$ python -q
>>> import numpy as np
>>> import numpy.linalg as la
>>> np.set_printoptions(suppress=True, linewidth=100)
>>> rnd = lambda a: np.round(a, 2) + 0
>>> arr = np.array([[-0.8, 1.3, 0.5],
...     [0.5, 0.2, -0.1],
...     [-0.3, -1.4, 0.9],
...     [0.4, 1.3, -0.9],
...     [-2.0, -0.6, 0.4],
...     [-0.1, -0.6, -0.4],
...     [0.8, 0.5, 1.2],
...     [0.2, 1.0, 0.6],
...     [-0.6, -2.5, -2.2],
...     [-1.4, 1.8, -0.9],
...     [-0.1, 0.7, -0.5],
...     [0.8, -1.0, 1.4],
...     [0.5, 0.1, 0.0],
...     [-1.1, -1.6, -1.6],
...     [-0.8, 1.8, 0.3],
...     [1.9, -1.6, -1.2],
...     [-0.2, 0.4, 1.3],
...     [-0.3, -2.1, -0.4]])
>>> arr[9] *= 20
>>> arr
array([[ -0.8,   1.3,   0.5],
       [  0.5,   0.2,  -0.1],
       [ -0.3,  -1.4,   0.9],
       [  0.4,   1.3,  -0.9],
       [ -2. ,  -0.6,   0.4],
       [ -0.1,  -0.6,  -0.4],
       [  0.8,   0.5,   1.2],
       [  0.2,   1. ,   0.6],
       [ -0.6,  -2.5,  -2.2],
       [-28. ,  36. , -18. ],
       [ -0.1,   0.7,  -0.5],
       [  0.8,  -1. ,   1.4],
       [  0.5,   0.1,   0. ],
       [ -1.1,  -1.6,  -1.6],
       [ -0.8,   1.8,   0.3],
       [  1.9,  -1.6,  -1.2],
       [ -0.2,   0.4,   1.3],
       [ -0.3,  -2.1,  -0.4]])
>>> cen = arr - arr.mean(axis=0)
>>> evecs = la.svd(cen)[2][:1]
>>> out = cen - cen @ evecs.T @ evecs
>>> rnd(np.diag(evecs.T @ evecs))
array([0.32, 0.55, 0.13])
>>> gram = np.cov(arr, rowvar=False)
>>> np.argwhere(np.triu(np.abs(np.corrcoef(arr.T)) > 0.8, 1))
array([[0, 1],
       [0, 2],
       [1, 2]])
>>> rnd(gram)
array([[ 44.08, -56.23,  27.91],
       [-56.23,  74.56, -35.61],
       [ 27.91, -35.61,  18.92]])
>>> rnd(arr.std(axis=0))
array([6.45, 8.39, 4.23])
>>> np.argsort(-arr.std(axis=0).round(6), kind="stable")
array([1, 0, 2])
>>> gram.shape
(3, 3)
>>> rnd(np.polyfit(arr[:, 1], arr[:, 0], 1))
array([-0.75, -0.29])
>>> rnd(np.median(arr, axis=0))
array([-0.15,  0.15, -0.05])
>>> rnd(la.eigvalsh(gram)[::-1])
array([135.18,   1.7 ,   0.67])
>>> feats = np.load("mat.npy")
>>> feats
array([[  2.62,   2.07,   7.83],
       [  3.14,   1.3 ,   5.13],
       [-20.13,  26.65,  -5.75],
       [-19.37,  28.21,  -3.91],
       [-19.76,  27.96,  -4.96],
       [ -3.18,   2.91,   4.9 ],
       [  1.41,   0.32,   7.  ],
       [ -4.23,   4.61,   4.37],
       [-20.87,  26.91,  -6.33],
       [-19.94,  27.86,  -6.43],
       [-19.35,  25.7 ,  -4.21],
       [ -0.78,   4.68,   3.23],
       [ -3.73,   4.3 ,   3.67],
       [-18.71,  27.12,  -5.7 ],
       [-18.89,  25.7 ,  -7.53],
       [  0.97,   1.14,   7.19],
       [ -0.82,   4.65,   4.83],
       [  2.82,   1.9 ,   6.97],
       [ -3.7 ,   4.98,   4.9 ],
       [-20.38,  27.35,  -6.96],
       [  2.74,   2.9 ,   5.32],
       [  4.31,  -1.08,   7.13],
       [ -3.77,   4.31,   3.43],
       [ -3.36,   4.24,   2.74]])
>>> x = np.array([5, 5, 0])
>>> target = feats @ x
>>> rnd(la.pinv(feats) @ feats)
array([[1., 0., 0.],
       [0., 1., 0.],
       [0., 0., 1.]])
>>> rng = np.random.default_rng(1963)
>>> target = target + 0.3 * rng.normal(size=24)
>>> rnd(target)
array([23.43, 22.73, 32.29, 44.13, 41.04, -1.22,  9.58,  1.7 , 30.12, 39.62, 31.7 , 19.55,  3.03,
       42.44, 33.97, 11.09, 18.82, 23.6 ,  6.11, 35.6 , 28.25, 16.8 ,  2.5 ,  4.48])
>>> c, *_ = la.lstsq(feats, target)
>>> c.round()
array([5., 5., 0.])
>>> rnd(c)
array([5.04, 5.03, 0.01])
>>> rnd(feats.T @ (target - feats @ c))
array([0., 0., 0.])
>>> [round(float(la.norm(la.solve(feats.T @ feats + lam * np.eye(3), feats.T @ target))), 2) for lam in (0, 1, 10, 100)]
[7.13, 6.96, 5.79, 2.76]
>>> rnd(la.norm(target - feats @ c))
np.float64(1.6)
>>> cen = feats - feats.mean(axis=0)
>>> left, sig, VT = la.svd(cen, full_matrices=False)
>>> rnd(sig ** 2 / (sig ** 2).sum())
array([0.99, 0.01, 0.  ])
>>> np.abs(left[:, 0]).argmax()
np.int64(19)
>>> rnd(VT[0] * np.sign(VT[0, np.abs(VT[0]).argmax()]))
array([-0.6 ,  0.73, -0.34])
>>> rnd(sig)
array([79.05,  6.39,  4.82])
>>> rnd(np.abs(VT[-1]))
array([0.35, 0.14, 0.93])
>>> A = np.load("layer18.npy")
>>> A
array([[  6.47,  -5.78,  16.04],
       [  3.52,  -5.27,  13.3 ],
       [  5.1 ,  -5.67,  15.15],
       [  4.77,  -4.07,  13.58],
       [ 13.04,  -9.85,  -4.54],
       [  6.34,  -4.3 ,  14.09],
       [  5.35,  -4.61,  14.86],
       [  5.15,  -3.96,  16.3 ],
       [  4.84,  -5.  ,  16.42],
       [  5.45,  -5.05,  14.76],
       [  5.46,  -5.79,  15.81],
       [  6.26,  -5.84,  14.07],
       [  4.96,  -6.65,  15.83],
       [  3.74,  -5.01,  16.49],
       [  6.27,  -4.14,  14.77],
       [  5.16,  -5.48,  13.69],
       [ 13.94, -12.85,  -5.32],
       [  4.22,  -5.52,  14.62],
       [ 14.57,  -9.62,  -2.88],
       [  5.63,  -5.09,  17.32],
       [ 14.36,  -8.87,  -3.93],
       [  4.67,  -6.21,  14.39],
       [ 14.85, -11.32,  -2.34],
       [ 15.3 , -11.25,  -4.23],
       [  5.45,  -2.92,  14.71],
       [ 16.46,  -9.07,  -5.06]])
>>> t3 = np.stack([A, 4 * A, A[::-1]])
>>> t3.shape
(3, 26, 3)
>>> (t3 @ A.T).shape
(3, 26, 26)
>>> data = np.array([[-0.6, 0.0, 0.5, -1.1],
...     [-0.21, -0.1, 0.31, -0.87],
...     [-0.6, 0.6, 0.8, 0.0]])
>>> ang = np.radians(45)
>>> R = np.eye(4)
>>> R[2, 2] = R[1, 1] = np.cos(ang)
>>> R[2, 1], R[1, 2] = -np.sin(ang), np.sin(ang)
>>> rnd(R)
array([[ 1.  ,  0.  ,  0.  ,  0.  ],
       [ 0.  ,  0.71,  0.71,  0.  ],
       [ 0.  , -0.71,  0.71,  0.  ],
       [ 0.  ,  0.  ,  0.  ,  1.  ]])
>>> out = data @ R.T
>>> np.allclose(data @ data.T, out @ out.T)
True
>>> rnd(la.svd(data, compute_uv=False)), rnd(la.svd(out, compute_uv=False))
(array([1.75, 1.  , 0.13]), array([1.75, 1.  , 0.13]))
>>> rnd(la.det(R)), rnd(np.trace(R))
(np.float64(1.0), np.float64(3.41))
>>> x = np.array([8, 7, -5, 3])
>>> h = np.maximum(data @ x, 0)
>>> np.flatnonzero(h > 1e-9)
array([], dtype=int64)
>>> h
array([0., 0., 0.])
>>> rnd(np.tanh(data @ x))
array([-1., -1., -1.])
>>> cen = arr - arr.mean(axis=0)
>>> left, sig, VT = la.svd(cen, full_matrices=False)
>>> rnd(sig ** 2 / (sig ** 2).sum())
array([0.98, 0.01, 0.  ])
>>> (np.sign(left[:, 0]) == np.sign(left[0, 0])).astype(int)
array([1, 1, 1, 1, 1, 1, 1, 1, 1, 0, 1, 1, 1, 1, 1, 1, 1, 1])
>>> out = data + rng.integers(-2, 3, (3, 2)) @ rng.integers(-2, 3, (2, 4))
>>> out
array([[-0.6 , -2.  ,  2.5 , -2.1 ],
       [ 0.79, -6.1 ,  5.31, -0.87],
       [-2.6 ,  4.6 , -1.2 , -4.  ]])
>>> la.matrix_rank(out - data, tol=1e-8)
np.int64(2)
>>> np.abs(out - data).sum(axis=1)
array([ 5., 12., 12.])
>>> rnd(la.svd(out - data, compute_uv=False))
array([9.72, 4.05, 0.  ])
>>> left, sig, VT = la.svd(data, full_matrices=False)
>>> rnd(np.abs(VT[0]))
array([0.47, 0.12, 0.5 , 0.72])
>>> left.shape, sig.shape, VT.shape
((3, 3), (3,), (3, 4))
>>> (sig > 1e-8).sum()
np.int64(3)
>>> rnd(sig)
array([1.75, 1.  , 0.13])
>>> rnd(np.cumsum(sig ** 2) / np.sum(sig ** 2))
array([0.75, 1.  , 1.  ])
>>> rnd(np.sqrt((sig ** 2).sum())), rnd(la.norm(data))
(np.float64(2.02), np.float64(2.02))
>>> np.abs(left[:, 0]).round(6).argmax()
np.int64(0)
>>> J = np.loadtxt("block8.csv", delimiter=",")
>>> rnd(J)
array([[-1.14, -0.54,  2.1 , -1.14],
       [ 2.34,  1.11, -4.4 ,  2.33],
       [-1.07, -0.45, -1.25, -1.43],
       [ 1.55,  0.69, -0.35,  1.83]])
>>> lab = rng.permutation(4)
>>> lab
array([1, 3, 0, 2])
>>> out = J[lab][:, lab]
>>> rnd(la.det(out)), rnd(la.det(J[lab]))
(np.float64(0.0), np.float64(0.0))
>>> rnd(np.diag(out))
array([ 1.11,  1.83, -1.14, -1.25])
>>> rnd(np.sort(np.abs(la.eigvals(out))))
array([0.  , 0.  , 1.29, 1.84])
